% python3 -q
>>> import numpy as np
>>> from numpy import linalg as LA
>>> np.set_printoptions(precision=2, suppress=True, linewidth=100, floatmode="fixed")
>>> X = np.load("sample9.npy")
>>> X
array([[-3.79,  1.26],
       [ 1.26,  3.79]])
>>> # symmetric, so the eigenvalues are real
>>> rng = np.random.default_rng(5)
>>> z = rng.permutation(2)
>>> other = X[:, z] * rng.choice([-1, 1], 2)
>>> other
array([[ 1.26,  3.79],
       [ 3.79, -1.26]])
>>> Uu, _, VT = LA.svd(X.T @ other)
>>> z
array([1, 0])
>>> np.round(LA.lstsq(X, other)[0], 2) + 0
array([[ 0.00, -1.00],
       [ 1.00,  0.00]])
>>> z = rng.permutation(2)
>>> z
array([0, 1])
>>> other = X[z][:, z]
>>> np.allclose(other, X)
True
>>> other
array([[-3.79,  1.26],
       [ 1.26,  3.79]])
>>> np.diag(other)
array([-3.79,  3.79])
>>> J = np.load("data.npy")
>>> J
array([[4, 0],
       [0, 0]])
>>> LA.cond(J) > 100
np.True_
>>> round(LA.norm(J, 2) / LA.norm(J), 2)
np.float64(1.0)
>>> np.argsort(-LA.norm(J, axis=0).round(6), kind="stable")[:3]
array([0, 1])
>>> W0 = np.array([[0, 0, 0], [0, 4, -2], [0, -2, 1]])
>>> W0
array([[ 0,  0,  0],
       [ 0,  4, -2],
       [ 0, -2,  1]])
>>> # symmetric, so the eigenvalues are real
>>> x = np.array([1, 1, 0])
>>> h = np.maximum(W0 @ x, 0)
>>> np.maximum(W0 @ x, 0) - np.maximum(-W0 @ x, 0)
array([ 0,  4, -2])
>>> h
array([0, 4, 0])
>>> np.tanh(W0 @ x)
array([ 0.00,  1.00, -0.96])
>>> W0.T @ h
array([ 0, 16, -8])
>>> np.flatnonzero(h > 1e-9)
array([1])
>>> rank = LA.matrix_rank(W0)
>>> rank
np.int64(1)
>>> null = LA.svd(W0)[2][rank:].T
>>> null.shape
(3, 2)
>>> [int(LA.matrix_rank(W0[:i])) for i in range(1, len(W0) + 1)]
[0, 1, 1]
>>> [int(LA.matrix_rank(W0[:, :j + 1])) for j in range(3)]
[0, 1, 1]
>>> round(float(LA.norm(W0, 2) / LA.norm(W0)), 2)
1.0
>>> LA.cond(W0) > 100
np.True_
>>> w, vecs = LA.eigh(W0)
>>> np.round(LA.eigvalsh(W0 @ W0), 2) + 0
array([ 0.00,  0.00, 25.00])
>>> w.sum(), np.trace(W0)
(np.float64(5.0), np.int64(5))
>>> np.round(vecs.T @ W0 @ vecs, 2) + 0
array([[0.00, 0.00, 0.00],
       [0.00, 0.00, 0.00],
       [0.00, 0.00, 5.00]])
>>> np.round(LA.svd(W0, compute_uv=False), 2) + 0
array([5.00, 0.00, 0.00])
>>> w
array([0.00, 0.00, 5.00])
>>> (w > 1e-8).sum(), (w < -1e-8).sum()
(np.int64(1), np.int64(0))
>>> M = np.array([[3, 2, 2], [0, 3, 0], [0, 2, 2]])
>>> M[:, 1] = -2 * M[:, 0]
>>> M
array([[ 3, -6,  2],
       [ 0,  0,  0],
       [ 0,  0,  2]])
>>> rank = LA.matrix_rank(M)
>>> rank
np.int64(2)
>>> null = LA.svd(M)[2][rank:].T
>>> [int(LA.matrix_rank(M[:, :j + 1])) for j in range(3)]
[1, 1, 2]
>>> np.allclose(M @ null, 0)
True
>>> np.round(null[:, 0] / null[np.abs(null[:, 0]).round(6).argmax(), 0], 2) + 0
array([1.00, 0.50, 0.00])
>>> [int(LA.matrix_rank(M[:i])) for i in range(1, len(M) + 1)]
[1, 1, 2]
